>>> import numpy as np
>>> np.set_printoptions(suppress=True, linewidth=160)
>>> W0 = np.array([[0.9, 0.7, -2.2],
...     [0.9, 0.6, -0.5],
...     [0.4, -1.0, -0.2],
...     [-1.0, -0.6, 1.7],
...     [-1.5, -0.7, -0.9]])
>>> W0
array([[ 0.9,  0.7, -2.2],
       [ 0.9,  0.6, -0.5],
       [ 0.4, -1. , -0.2],
       [-1. , -0.6,  1.7],
       [-1.5, -0.7, -0.9]])
>>> Q, vecs = np.linalg.qr(W0[:, :2])[0], np.linalg.qr(W0[:, 2:])[0]
>>> sv = np.linalg.svd(Q.T @ vecs, compute_uv=False)
>>> round(np.linalg.norm(Q @ Q.T - vecs @ vecs.T, 2), 1)
np.float64(1.0)
>>> sv.round(1)
array([0.5])
>>> (sv > 0.9).sum()
np.int64(0)
>>> Y = np.array([[0.0], [0.3], [-1.9], [-1.2], [2.0]])
>>> C = np.array([[-1.9, 0.8, -0.4]])
>>> X = Y @ C
>>> X.round(1)
array([[ 0. ,  0. ,  0. ],
       [-0.6,  0.2, -0.1],
       [ 3.6, -1.5,  0.8],
       [ 2.3, -1. ,  0.5],
       [-3.8,  1.6, -0.8]])
>>> # rows and columns are dependent
>>> r0 = np.array([4, 5, 1])
>>> np.round(np.convolve(X[3], r0), 1)
array([ 9.1,  7.6, -0.6,  1.4,  0.5])
>>> np.round(np.correlate(X[3], X[4], "full"), 1)
array([ -1.8,   4.4, -10.6,   4.4,  -1.8])
>>> np.round(np.array([np.convolve(row, r0, "same") for row in X]), 1)
array([[  0. ,   0. ,   0. ],
       [ -1.9,   0.2,  -0.4],
       [ 12. ,  -0.9,   2.3],
       [  7.6,  -0.6,   1.4],
       [-12.6,   1. ,  -2.4]])
>>> F = np.loadtxt("m.csv", delimiter=",")
>>> F
array([[-1., -1.,  3.],
       [ 2., -1.,  2.],
       [-1., -1.,  3.]])
>>> # rows 0 and 2 are equal
>>> rng = np.random.default_rng(5735)
>>> Y = W0 + rng.integers(-2, 3, (5, 2)) @ rng.integers(-2, 3, (2, 3))
>>> Y.round(1)
array([[ 1.9,  0.7, -0.2],
       [ 6.9, -3.4,  1.5],
       [-2.6,  3. ,  3.8],
       [-6. ,  3.4,  1.7],
       [-2.5, -0.7, -2.9]])
>>> print(np.abs(Y - W0).sum(axis=1))
[ 3. 12. 11.  9.  3.]
>>> np.round(np.linalg.svd(Y - W0, compute_uv=False), 1) + 0
array([10.8,  5.5,  0. ])
>>> np.linalg.matrix_rank(Y - W0, tol=1e-8)
np.int64(2)
>>> np.round(Y - W0, 1)
array([[ 1.,  0.,  2.],
       [ 6., -4.,  2.],
       [-3.,  4.,  4.],
       [-5.,  4.,  0.],
       [-1.,  0., -2.]])
>>> left, sv, VT = np.linalg.svd(F)
>>> np.argmax(sv[:-1] / (sv[1:] + 1e-6)) + 1
np.int64(2)
>>> Y = left[:, :2] @ np.diag(sv[:2]) @ VT[:2]
>>> np.round(np.linalg.norm(F - Y) / np.linalg.norm(F), 1)
np.float64(0.0)
>>> J = np.minimum.outer(np.arange(1, 4), np.arange(1, 4)) * 3
>>> J
array([[3, 3, 3],
       [3, 6, 6],
       [3, 6, 9]])
>>> r0, r1 = J[2], J[0]
>>> r0 @ r1
np.int64(54)
>>> r0 @ r0
np.int64(126)
>>> p = (r0 @ r1) / (r0 @ r0) * r0
>>> round(np.linalg.norm(r0 + r1) ** 2 + np.linalg.norm(r0 - r1) ** 2, 1)
np.float64(306.0)
>>> np.linalg.matrix_rank(np.outer(r0, r1))
np.int64(1)
>>> np.outer(r0, r1)
array([[ 9,  9,  9],
       [18, 18, 18],
       [27, 27, 27]])
>>> Q, vecs = np.linalg.qr(J[:, :2])[0], np.linalg.qr(J[:, 2:])[0]
>>> sv = np.linalg.svd(Q.T @ vecs, compute_uv=False)
>>> sv.round(1)
array([1.])
>>> np.round(np.linalg.norm(Q @ Q.T - vecs @ vecs.T, 2), 1)
np.float64(1.0)
>>> Lm = np.linalg.cholesky(J)
>>> round(float(np.prod(np.diag(Lm)) ** 2), 1), round(np.linalg.det(J), 1)
(27.0, np.float64(27.0))
>>> print(np.linalg.eigvalsh(J).min() > 0)
True
>>> Lm.round(1)
array([[1.7, 0. , 0. ],
       [1.7, 1.7, 0. ],
       [1.7, 1.7, 1.7]])
>>> data = np.array([[0, 3, 0, 0, 1],
...     [-2, 2, 2, 1, 0],
...     [-4, 2, 3, 2, 2],
...     [0, 2, 2, 0, 2],
...     [-2, 3, 1, 1, 0]])
>>> np.argsort(-np.linalg.norm(data, axis=0).round(6), kind="stable")[:3]
array([1, 0, 2])
>>> np.linalg.cond(data) > 100
np.True_
>>> r0, r1 = data[3], data[1]
>>> print(r0 @ r1)
8
>>> r0 @ r0
np.int64(12)
>>> p = (r0 @ r1) / (r0 @ r0) * r0
>>> np.round(np.linalg.norm(r0 + r1) ** 2 + np.linalg.norm(r0 - r1) ** 2, 1)
np.float64(50.0)
>>> np.outer(r0, r1)
array([[ 0,  0,  0,  0,  0],
       [-4,  4,  4,  2,  0],
       [-4,  4,  4,  2,  0],
       [ 0,  0,  0,  0,  0],
       [-4,  4,  4,  2,  0]])
>>> np.round(r1 - p, 1)
array([-2. ,  0.7,  0.7,  1. , -1.3])
>>> Y = data + rng.integers(-2, 3, (5, 4)) @ rng.integers(-2, 3, (4, 5))
>>> Y
array([[-3,  4, -4,  1,  5],
       [-2,  4,  6,  4,  3],
       [-8,  0, -3,  4,  2],
       [ 4,  1,  6, -2, -2],
       [-5,  1, -1,  6,  0]])
>>> np.round(np.linalg.svd(Y - data, compute_uv=False), 1) + 0
array([12.6,  7.1,  5.3,  0.4,  0. ])
>>> Y - data
array([[-3,  1, -4,  1,  4],
       [ 0,  2,  4,  3,  3],
       [-4, -2, -6,  2,  0],
       [ 4, -1,  4, -2, -4],
       [-3, -2, -2,  5,  0]])
>>> print(np.linalg.matrix_rank(Y - data, tol=1e-8))
4
>>> left, sv, VT = np.linalg.svd(data)
>>> np.argmax(sv[:-1] / (sv[1:] + 1e-6)) + 1
np.int64(4)
>>> Y = left[:, :4] @ np.diag(sv[:4]) @ VT[:4]
>>> np.round(np.linalg.norm(data - Y, 2), 1), np.round(sv[4], 1)
(np.float64(0.0), np.float64(0.0))
>>> print(np.round(np.linalg.norm(data - Y) / np.linalg.norm(data), 1))
0.0
>>> round(np.abs(data - Y).max(), 1)
np.float64(0.0)
>>> np.round(data @ np.linalg.pinv(data) @ data, 1) + 0
array([[ 0.,  3.,  0.,  0.,  1.],
       [-2.,  2.,  2.,  1.,  0.],
       [-4.,  2.,  3.,  2.,  2.],
       [ 0.,  2.,  2.,  0.,  2.],
       [-2.,  3.,  1.,  1.,  0.]])
>>> np.abs(np.diag(np.linalg.qr(data)[1])) > 1e-9
array([ True,  True,  True, False,  True])
>>> np.round(np.trace(np.linalg.pinv(data) @ data), 1)
np.float64(4.0)
>>> A = np.loadtxt("data.csv", delimiter=",")
>>> A
array([[ 0., 10.,  0.,  0.],
       [ 5., 10.,  0.,  0.],
       [ 0.,  0.,  0., 10.],
       [ 0.,  0.,  5., 10.]])
>>> # 2 groups of indices that never mix
>>> np.round(np.sort(np.linalg.eigvals(A).real), 1)
array([-3.7, -3.7, 13.7, 13.7])
>>> th = np.radians(30)
>>> r_ = np.eye(4)
>>> r_[3, 3] = r_[0, 0] = np.cos(th)
>>> r_[3, 0], r_[0, 3] = -np.sin(th), np.sin(th)
>>> print(r_.round(1))
[[ 0.9  0.   0.   0.5]
 [ 0.   1.   0.   0. ]
 [ 0.   0.   1.   0. ]
 [-0.5  0.   0.   0.9]]
>>> Y = A @ r_.T
>>> np.allclose(A @ A.T, Y @ Y.T)
True
>>> np.kron(np.eye(2, dtype=int), data)
array([[ 0,  3,  0,  0,  1,  0,  0,  0,  0,  0],
       [-2,  2,  2,  1,  0,  0,  0,  0,  0,  0],
       [-4,  2,  3,  2,  2,  0,  0,  0,  0,  0],
       [ 0,  2,  2,  0,  2,  0,  0,  0,  0,  0],
       [-2,  3,  1,  1,  0,  0,  0,  0,  0,  0],
       [ 0,  0,  0,  0,  0,  0,  3,  0,  0,  1],
       [ 0,  0,  0,  0,  0, -2,  2,  2,  1,  0],
       [ 0,  0,  0,  0,  0, -4,  2,  3,  2,  2],
       [ 0,  0,  0,  0,  0,  0,  2,  2,  0,  2],
       [ 0,  0,  0,  0,  0, -2,  3,  1,  1,  0]])
>>> round(np.linalg.det(data[::-1]), 1)
np.float64(0.0)
>>> np.round(np.poly(data), 1) + 0
array([ 1., -5.,  0., -4.,  4.,  0.])
>>> np.round(np.linalg.eigvals(data), 1) + 0
array([ 5.1+0.j,  0.7+0.j,  0. +0.j, -0.4+1.j, -0.4-1.j])
>>> w, vecs = np.linalg.eig(A)
>>> w.round(1)
array([-3.7, 13.7, -3.7, 13.7])
>>> P = W0 @ np.linalg.solve(W0.T @ W0, W0.T)
>>> np.round((np.eye(5) - P) @ W0, 1) + 0
array([[0., 0., 0.],
       [0., 0., 0.],
       [0., 0., 0.],
       [0., 0., 0.],
       [0., 0., 0.]])
>>> np.round(np.diag(P), 1)
array([0.6, 0.2, 1. , 0.4, 0.9])
>>> P.round(1) + 0
array([[ 0.6,  0.2,  0. , -0.4,  0.1],
       [ 0.2,  0.2, -0.1, -0.2, -0.3],
       [ 0. , -0.1,  1. , -0.1,  0. ],
       [-0.4, -0.2, -0.1,  0.4,  0. ],
       [ 0.1, -0.3,  0. ,  0. ,  0.9]])
>>> np.round(P @ W0[:, 2], 1)
array([-2.2, -0.5, -0.2,  1.7, -0.9])
>>> np.allclose(P @ P, P)
True
>>> K = np.array([[2, -8, 0, 2, 0],
...     [-6, -6, 5, -5, -8],
...     [-7, -4, 2, 7, 5],
...     [1, 9, 3, -3, 6],
...     [1, 3, 9, -5, 5]])
>>> K
array([[ 2, -8,  0,  2,  0],
       [-6, -6,  5, -5, -8],
       [-7, -4,  2,  7,  5],
       [ 1,  9,  3, -3,  6],
       [ 1,  3,  9, -5,  5]])
>>> idx = rng.permutation(5)
>>> idx
array([3, 4, 0, 1, 2])
>>> Y = K[idx][:, idx]
>>> np.round(np.sort(np.abs(np.linalg.eigvals(Y))), 1)
array([ 0.7,  9.2,  9.2, 14. , 14. ])
>>> np.diag(Y)
array([-3,  5,  2, -6,  2])
>>> np.allclose(Y, K)
False
>>> Y
array([[-3,  6,  1,  9,  3],
       [-5,  5,  1,  3,  9],
       [ 2,  0,  2, -8,  0],
       [-5, -8, -6, -6,  5],
       [ 7,  5, -7, -4,  2]])
>>> Q, r_ = np.linalg.qr(K)
>>> Q.round(1) + 0
array([[-0.2, -0.7,  0.3, -0.3, -0.5],
       [ 0.6, -0.2,  0.3,  0.7, -0.2],
       [ 0.7,  0. , -0.1, -0.7,  0. ],
       [-0.1,  0.6,  0.1,  0. , -0.7],
       [-0.1,  0.2,  0.9, -0.2,  0.4]])
>>> r_.round(1)
array([[-9.5, -6.3,  3.4,  2.4, -2.5],
       [ 0. , 12.9,  2.9, -3.2,  6.3],
       [ 0. ,  0. , 10. , -6.4,  2.3],
       [ 0. ,  0. ,  0. , -7.4, -9.8],
       [ 0. ,  0. ,  0. ,  0. , -1.3]])
>>> np.round(abs(r_[0, 0]), 1), np.round(np.linalg.norm(K[:, 0]), 1)
(np.float64(9.5), np.float64(9.5))
>>> np.round(np.trace(Q @ Q.T), 1)
np.float64(5.0)
>>> print(np.round(np.abs(np.diag(r_)), 1))
[ 9.5 12.9 10.   7.4  1.3]
>>> np.allclose(r_.T @ r_, K.T @ K)
True
>>> np.round(Q.T @ Q, 1) + 0
array([[1., 0., 0., 0., 0.],
       [0., 1., 0., 0., 0.],
       [0., 0., 1., 0., 0.],
       [0., 0., 0., 1., 0.],
       [0., 0., 0., 0., 1.]])
>>> vec = np.array([-1, 2, -2])
>>> target = W0 @ vec
>>> c, lr = np.zeros(3), 1 / np.linalg.norm(W0, 2) ** 2
>>> for i in range(10):
...     c -= lr * W0.T @ (W0 @ c - target)
...     if i % 2 == 0: print(i, round(np.linalg.norm(W0 @ c - target), 1))
... 
0 2.5
2 1.8
4 1.4
6 1.1
8 0.9
>>> print(c.round(1))
[-0.6  1.4 -2. ]
>>> left, sv, VT = np.linalg.svd(K)
>>> print(sv.round(1))
[17.6 13.4 11.8  7.1  0.6]
>>> Y = left[:, :4] @ np.diag(sv[:4]) @ VT[:4]
>>> round(float(np.linalg.norm(K - Y) / np.linalg.norm(K)), 1)
0.0
>>> round(float(np.linalg.norm(K - Y, 2)), 1), np.round(sv[4], 1)
(0.6, np.float64(0.6))
>>> round(np.abs(K - Y).max(), 1)
np.float64(0.3)
>>> Y.round(1)
array([[ 2.1, -7.9,  0.2,  2.2, -0.1],
       [-6. , -6. ,  5.1, -4.9, -8.1],
       [-7. , -4. ,  2. ,  7. ,  5. ],
       [ 1.1,  9.1,  3.2, -2.7,  5.8],
       [ 0.9,  2.9,  8.9, -5.2,  5.1]])
>>> def softmax(z):
...     e = np.exp(z - z.max(axis=-1, keepdims=True))
...     return e / e.sum(axis=-1, keepdims=True)
... 
>>> np.round(softmax(K[0]), 1) + 0
array([0.4, 0. , 0.1, 0.4, 0.1])
>>> np.round(softmax(K[0] + 2), 1) + 0
array([0.4, 0. , 0.1, 0.4, 0.1])
>>> print(np.round(softmax(10 * K[0]), 1) + 0)
[0.5 0.  0.  0.5 0. ]
>>> S = K @ K.T / np.sqrt(5)
>>> softmax(S).round(6).argmax(axis=1)
array([0, 1, 2, 3, 4])
>>> np.round(softmax(S + np.triu(np.full(S.shape, -np.inf), 1)), 1) + 0
array([[1., 0., 0., 0., 0.],
       [0., 1., 0., 0., 0.],
       [0., 0., 1., 0., 0.],
       [0., 0., 0., 1., 0.],
       [0., 0., 0., 0., 1.]])
>>> np.round(softmax(S)[0] @ K, 1) + 0
array([ 2., -8.,  0.,  2.,  0.])
>>> mat = np.load("run7.npy")
>>> mat
array([[ 0,  1,  0,  0],
       [ 0, -2,  1,  2],
       [-2,  2,  2,  4]])
>>> Y = np.array([[-4, 8], [9, -3], [-5, -7], [-5, -9]])
>>> print(np.einsum("ij,ij->i", mat, mat))
[ 1  9 28]
>>> print(np.einsum("ik,kj->ij", mat, Y))
[[  9  -3]
 [-33 -19]
 [ -4 -72]]
>>> np.linalg.matrix_rank(mat @ Y)
np.int64(2)
>>> np.linalg.matrix_rank(np.vstack([mat, Y.T]))
np.int64(4)
>>> Y.T @ mat.T
array([[  9, -33,  -4],
       [ -3, -19, -72]])
>>> Y = mat + rng.integers(-2, 3, (3, 2)) @ rng.integers(-2, 3, (2, 4))
>>> Y
array([[-2, -3, -2,  4],
       [ 1,  0,  2,  0],
       [-4, -1,  2,  7]])
>>> np.round(np.linalg.svd(Y - mat, compute_uv=False), 1) + 0
array([8.4, 1.3, 0. ])
>>> Y - mat
array([[-2, -4, -2,  4],
       [ 1,  2,  1, -2],
       [-2, -3,  0,  3]])
